>>> import numpy as np
>>> import numpy.linalg as la
>>> np.set_printoptions(suppress=True, linewidth=160)
>>> K = np.loadtxt("sample12.csv", delimiter=",")
>>> print(K)
[[5. 2. 5. 2. 5. 2.]
 [0. 1. 0. 1. 0. 1.]
 [6. 2. 6. 2. 6. 2.]
 [5. 2. 5. 2. 5. 2.]
 [0. 1. 0. 1. 0. 1.]
 [6. 2. 6. 2. 6. 2.]]
>>> Uu, sig, vt = la.svd(K)
>>> print(sig.round(2) + 0)
[20.36  2.38  0.    0.    0.    0.  ]
>>> out = Uu[:, :2] @ np.diag(sig[:2]) @ vt[:2]
>>> print(la.matrix_rank(out))
2
>>> print(round(float(la.norm(K - out) / la.norm(K)), 2))
0.0
>>> print(round(np.abs(K - out).max(), 2))
0.0
>>> feats = np.loadtxt("mat.csv", delimiter=",")
>>> print(feats)
[[ 0.72  0.31 -1.23 -0.2 ]
 [ 0.23  0.17 -0.77  0.22]
 [ 0.39  0.19 -0.71 -0.02]
 [-1.46 -0.49  1.97  0.74]
 [-1.89 -0.53  2.32  1.17]
 [ 0.69  0.1  -0.58 -0.64]
 [ 0.19  0.03 -0.59  0.08]
 [-0.5  -0.06  0.7   0.3 ]
 [-0.9  -0.24  0.86  0.77]
 [-0.38  0.06  0.24  0.43]]
>>> x = np.array([1, 0, 1, 3])
>>> h = np.maximum(feats @ x, 0)
>>> print(h.round(2))
[0.   0.12 0.   2.73 3.94 0.   0.   1.1  2.27 1.15]
>>> print(np.round(np.tanh(feats @ x), 2))
[-0.8   0.12 -0.36  0.99  1.   -0.95 -0.16  0.8   0.98  0.82]
>>> print(feats * (h > 1e-9)[:, None])
[[ 0.    0.   -0.   -0.  ]
 [ 0.23  0.17 -0.77  0.22]
 [ 0.    0.   -0.   -0.  ]
 [-1.46 -0.49  1.97  0.74]
 [-1.89 -0.53  2.32  1.17]
 [ 0.    0.   -0.   -0.  ]
 [ 0.    0.   -0.    0.  ]
 [-0.5  -0.06  0.7   0.3 ]
 [-0.9  -0.24  0.86  0.77]
 [-0.38  0.06  0.24  0.43]]
>>> print(np.round(np.maximum(feats @ (3 * x), 0), 2))
[ 0.    0.36  0.    8.19 11.82  0.    0.    3.3   6.81  3.45]
>>> print(np.flatnonzero(h > 1e-9))
[1 3 4 7 8 9]
>>> x = np.array([-1, 2, -3, -1])
>>> print((feats @ x).argmax())
0
>>> print(np.round(np.einsum("ij,j->i", feats, x), 2))
[ 3.79  2.2   2.14 -6.17 -7.3   1.89  1.56 -2.02 -2.93 -0.65]
>>> print(la.norm(feats @ x) <= la.norm(feats, 2) * la.norm(x) + 1e-9)
True
>>> print(np.round(feats @ (2 * x), 2))
[  7.58   4.4    4.28 -12.34 -14.6    3.78   3.12  -4.04  -5.86  -1.3 ]
>>> print(feats @ np.eye(4)[1])
[ 0.31  0.17  0.19 -0.49 -0.53  0.1   0.03 -0.06 -0.24  0.06]
>>> rng = np.random.default_rng(943)
>>> idx = rng.permutation(4)
>>> out = feats[:, idx] * rng.choice([-1, 1], 4)
>>> print(out)
[[-0.31 -0.72 -1.23  0.2 ]
 [-0.17 -0.23 -0.77 -0.22]
 [-0.19 -0.39 -0.71  0.02]
 [ 0.49  1.46  1.97 -0.74]
 [ 0.53  1.89  2.32 -1.17]
 [-0.1  -0.69 -0.58  0.64]
 [-0.03 -0.19 -0.59 -0.08]
 [ 0.06  0.5   0.7  -0.3 ]
 [ 0.24  0.9   0.86 -0.77]
 [-0.06  0.38  0.24 -0.43]]
>>> Uu, _, vt = la.svd(feats.T @ out)
>>> print(np.round(la.lstsq(feats, out)[0], 2) + 0)
[[ 0. -1.  0.  0.]
 [-1.  0.  0.  0.]
 [ 0.  0.  1.  0.]
 [ 0.  0.  0. -1.]]
>>> x = np.array([2, 1, 2, 2])
>>> rhs = feats @ x
>>> print(rhs.round(2))
[-1.11 -0.47 -0.49  2.01  2.67 -0.96 -0.61  0.94  1.22  0.64]
>>> print(np.round(la.solve(feats.T @ feats, feats.T @ rhs), 2))
[2. 1. 2. 2.]
>>> print(np.round(la.lstsq(feats, rhs)[0], 2))
[2. 1. 2. 2.]
>>> rhs = rhs + 0.02 * rng.normal(size=10)
>>> print(rhs.round(2))
[-1.1  -0.49 -0.47  2.05  2.67 -0.99 -0.63  0.96  1.24  0.65]
>>> coef, *_ = la.lstsq(feats, rhs)
>>> print(np.round(la.norm(rhs - feats @ coef), 2))
0.05
>>> print(np.round(feats.T @ (rhs - feats @ coef), 2) + 0)
[0. 0. 0. 0.]
>>> F = np.load("test9.npy")
>>> print(F)
[[ 0 -3 -1  2 -2 -3 -2  2]
 [-3  0 -3 -1  2 -2 -3 -2]
 [-1 -3  0 -3 -1  2 -2 -3]
 [ 2 -1 -3  0 -3 -1  2 -2]
 [-2  2 -1 -3  0 -3 -1  2]
 [-3 -2  2 -1 -3  0 -3 -1]
 [-2 -3 -2  2 -1 -3  0 -3]
 [ 2 -2 -3 -2  2 -1 -3  0]]
>>> print(np.round(la.norm(F, 1), 2), round(la.norm(F, np.inf), 2))
16.0 16.0
>>> print(F[6] @ F[0])
20
>>> print(np.round(la.norm(F, axis=1), 2))
[5.92 6.32 6.08 5.66 5.66 6.08 6.32 5.92]
>>> print(round(la.norm(F[6], 1), 2), round(la.norm(F[6], np.inf), 2))
16.0 3.0
>>> print(np.round(la.norm(F, axis=0), 2))
[5.92 6.32 6.08 5.66 5.66 6.08 6.32 5.92]
>>> print([round(float(la.det(F[:i, :i])), 2) + 0 for i in range(1, 9)])
[0.0, -9.0, -18.0, 220.0, -598.0, -4833.0, -17568.0, 55440.0]
>>> print(round(la.eigvalsh(F).min(), 2))
-9.84
>>> print(np.all(la.eigvalsh(F) > 0))
False
>>> f = np.array([7, 4, 4])
>>> print(np.cross(F[3, :3], F[4, :3]))
[7 8 2]
>>> print(np.correlate(F[3], F[4], "full"))
[  4  -4 -11   6  -3   2  28  -6   1  18 -11   8   8  -8   4]
>>> O, R = la.qr(F)
>>> print(O.shape, R.shape)
(8, 8) (8, 8)
>>> print(np.round(O.T @ O, 2) + 0)
[[1. 0. 0. 0. 0. 0. 0. 0.]
 [0. 1. 0. 0. 0. 0. 0. 0.]
 [0. 0. 1. 0. 0. 0. 0. 0.]
 [0. 0. 0. 1. 0. 0. 0. 0.]
 [0. 0. 0. 0. 1. 0. 0. 0.]
 [0. 0. 0. 0. 0. 1. 0. 0.]
 [0. 0. 0. 0. 0. 0. 1. 0.]
 [0. 0. 0. 0. 0. 0. 0. 1.]]
>>> mat = np.load("data.npy")
>>> print(mat)
[[ 2  0  0  0  0  2]
 [ 3  2  0  2  0  2]
 [ 3  2  2  2  1  4]
 [ 4  3  3  3  2  6]
 [ 6  3  3  5  2  8]
 [ 7  5  3  5  2  9]
 [ 8  5  5  7  2 11]
 [10  6  6  7  4 11]
 [12  7  8  9  4 11]
 [12  8 10 10  5 12]
 [13  8 11 10  5 12]
 [14  9 11 12  5 13]
 [15  9 13 12  5 13]]
>>> Xs = mat - mat.mean(axis=1)
Traceback (most recent call last):
  File "<python-input-60>", line 1, in <module>
    Xs = mat - mat.mean(axis=1)
         ~~~~^~~~~~~~~~~~~~~~~~
ValueError: operands could not be broadcast together with shapes (13,6) (13,) 
>>> Xs = mat - mat.mean(axis=0)
>>> Uu, sig, vt = la.svd(Xs, full_matrices=False)
>>> print(la.matrix_rank(Xs))
6
>>> print(np.abs(vt[0]).argmax())
0
>>> print(np.round(vt[0] * np.sign(vt[0, np.abs(vt[0]).argmax()]), 2))
[0.5  0.32 0.48 0.44 0.2  0.43]
